$ ipython --no-banner

In [1]: import numpy as np

In [2]: np.set_printoptions(precision=2, suppress=True, linewidth=200)

In [3]: rnd = lambda a: np.round(a, 2) + 0

In [4]: W0 = np.loadtxt("w.csv", delimiter=",")

In [5]: print(W0)
[[32. 21. 14. 20. 34. 32. 28. 27. 24. 21. 15.]
 [21. 40. 22. 18. 36. 39. 24. 21. 31. 37. 16.]
 [14. 22. 20. 13. 23. 28. 16. 17. 18. 18. 10.]
 [20. 18. 13. 25. 27. 26. 28. 16. 23. 23. 13.]
 [34. 36. 23. 27. 58. 47. 39. 28. 32. 36. 20.]
 [32. 39. 28. 26. 47. 55. 39. 38. 34. 40. 25.]
 [28. 24. 16. 28. 39. 39. 41. 28. 27. 29. 21.]
 [27. 21. 17. 16. 28. 38. 28. 38. 23. 22. 19.]
 [24. 31. 18. 23. 32. 34. 27. 23. 42. 34. 10.]
 [21. 37. 18. 23. 36. 40. 29. 22. 34. 47. 15.]
 [15. 16. 10. 13. 20. 25. 21. 19. 10. 15. 19.]]

In [6]: # symmetric, so the eigenvalues are real

In [7]: out = W0 / np.sqrt((W0 ** 2).mean(axis=1, keepdims=True))

In [8]: print(rnd(out[8]))
[0.85 1.09 0.63 0.81 1.13 1.2  0.95 0.81 1.48 1.2  0.35]

In [9]: print(rnd(np.linalg.norm(out, axis=1)))
[3.32 3.32 3.32 3.32 3.32 3.32 3.32 3.32 3.32 3.32 3.32]

In [10]: print(np.linalg.matrix_rank(W0 - W0.mean(axis=1, keepdims=True)))
10

In [11]: print((W0 + W0.T) / 2)
[[32. 21. 14. 20. 34. 32. 28. 27. 24. 21. 15.]
 [21. 40. 22. 18. 36. 39. 24. 21. 31. 37. 16.]
 [14. 22. 20. 13. 23. 28. 16. 17. 18. 18. 10.]
 [20. 18. 13. 25. 27. 26. 28. 16. 23. 23. 13.]
 [34. 36. 23. 27. 58. 47. 39. 28. 32. 36. 20.]
 [32. 39. 28. 26. 47. 55. 39. 38. 34. 40. 25.]
 [28. 24. 16. 28. 39. 39. 41. 28. 27. 29. 21.]
 [27. 21. 17. 16. 28. 38. 28. 38. 23. 22. 19.]
 [24. 31. 18. 23. 32. 34. 27. 23. 42. 34. 10.]
 [21. 37. 18. 23. 36. 40. 29. 22. 34. 47. 15.]
 [15. 16. 10. 13. 20. 25. 21. 19. 10. 15. 19.]]

In [12]: print(np.allclose(W0, W0.T))
True

In [13]: print(np.allclose(W0 @ W0.T, W0.T @ W0))
True

In [14]: print(rnd(np.sort(np.abs(np.linalg.eigvals(W0)))))
[  0.11   1.22   1.78   4.37   5.8    9.54  14.85  18.05  22.    34.51 304.76]

In [15]: print(np.trace(W0))
417.0

In [16]: cent = np.array([[-2, 3, -1, 3, -3, 2, -2, 0, 2],
    ...:     [3, 0, 1, -2, 3, -2, 3, -3, 0],
    ...:     [1, 1, -3, 3, 1, 2, 3, -3, 1]])

In [17]: m1 = np.repeat(cent, 39 // 3, axis=0)

In [18]: rng = np.random.default_rng(75514)

In [19]: m1 = m1 + 0.05 * rng.normal(size=m1.shape)

In [20]: print(rnd(m1))
[[-2.02  3.08 -1.03  3.05 -3.02  2.01 -2.03  0.07  2.04]
 [-1.94  3.04 -0.88  3.04 -2.9   2.08 -2.04  0.05  2.04]
 [-2.01  3.06 -0.94  3.02 -3.    2.   -1.95 -0.12  2.  ]
 [-1.99  3.03 -0.98  3.01 -2.96  1.96 -1.96 -0.02  2.08]
 [-1.89  2.93 -1.01  3.08 -2.93  2.06 -1.99  0.03  2.01]
 [-2.05  2.96 -1.04  2.98 -3.01  1.96 -2.04 -0.12  1.89]
 [-2.06  3.03 -0.99  2.92 -3.01  1.96 -2.    0.03  2.09]
 [-1.89  2.96 -0.92  3.02 -2.98  2.01 -2.   -0.12  1.97]
 [-2.01  3.01 -1.01  2.91 -2.94  2.03 -2.05  0.09  2.  ]
 [-1.99  3.05 -1.04  3.03 -2.99  1.98 -2.03 -0.04  1.99]
 [-2.01  3.   -0.96  2.99 -3.01  1.96 -2.04 -0.01  2.02]
 [-2.05  2.97 -0.98  3.07 -3.11  1.96 -1.96 -0.01  2.04]
 [-2.    3.01 -1.04  3.02 -2.9   1.93 -1.99 -0.02  2.09]
 [ 3.02 -0.01  1.   -2.06  3.01 -2.1   3.06 -3.01  0.08]
 [ 3.04  0.06  1.05 -2.05  2.9  -1.96  3.02 -3.03  0.03]
 [ 3.01  0.06  1.03 -2.03  3.05 -2.05  3.1  -3.04 -0.04]
 [ 2.94 -0.09  1.03 -2.15  3.06 -1.94  2.97 -3.03  0.04]
 [ 3.   -0.05  1.01 -2.02  2.95 -2.05  2.97 -2.93 -0.01]
 [ 2.95  0.03  1.03 -1.93  2.91 -2.    3.   -2.95  0.04]
 [ 2.95 -0.01  1.02 -1.9   2.9  -2.08  3.01 -3.01 -0.01]
 [ 3.12 -0.06  1.   -2.01  2.96 -1.95  3.07 -3.01 -0.03]
 [ 3.01 -0.03  0.93 -2.04  2.98 -1.86  3.04 -3.02  0.09]
 [ 3.08 -0.05  0.99 -1.92  3.1  -2.03  3.02 -2.99  0.02]
 [ 2.96  0.08  1.02 -2.    2.96 -1.99  3.02 -2.94 -0.08]
 [ 2.97  0.01  0.88 -1.98  3.01 -2.04  3.01 -2.96  0.04]
 [ 2.97 -0.07  1.   -2.02  3.   -1.91  3.06 -2.97 -0.05]
 [ 1.    1.03 -2.93  3.08  1.04  1.97  2.98 -3.01  1.05]
 [ 0.98  0.97 -3.    2.98  1.03  1.95  3.02 -2.91  1.09]
 [ 1.01  0.98 -3.03  3.02  1.06  2.    3.01 -3.03  1.02]
 [ 1.02  0.99 -2.99  2.97  0.95  1.96  3.07 -2.89  0.98]
 [ 0.96  0.97 -3.04  2.91  0.97  2.    3.03 -3.01  0.99]
 [ 1.01  1.02 -3.02  3.03  1.04  1.99  3.   -2.99  1.05]
 [ 0.96  1.02 -3.04  3.02  0.96  2.04  3.01 -2.94  1.07]
 [ 1.01  1.01 -3.01  2.93  1.03  1.95  3.02 -2.95  1.01]
 [ 0.97  1.01 -3.    2.96  1.01  2.    3.03 -3.02  0.99]
 [ 1.1   1.04 -2.95  3.04  1.02  2.04  3.01 -2.97  0.97]
 [ 1.    0.92 -2.93  3.02  1.01  2.06  3.05 -3.05  0.99]
 [ 0.95  0.98 -2.99  2.98  1.04  2.06  3.04 -2.97  0.96]
 [ 1.03  0.94 -3.11  3.03  0.97  1.97  3.01 -2.97  1.06]]

In [21]: cent = m1[[14, 8]].astype(float)

In [22]: for _ in range(3):
    ...:     z = np.linalg.norm(m1[:, None] - cent, axis=-1).argmin(axis=1)
    ...:     cent = np.array([m1[z == j].mean(axis=0) for j in range(2)])
    ...: 

In [23]: print(z)
[1 1 1 1 1 1 1 1 1 1 1 1 1 0 0 0 0 0 0 0 0 0 0 0 0 0 0 0 0 0 0 0 0 0 0 0 0 0 0]

In [24]: print(np.abs(cent[1] - cent[0]).argmax())
6

In [25]: print(rnd(cent[1] - cent[0]))
[-3.99  2.52  0.02  2.52 -4.98  1.99 -5.03  2.97  1.51]
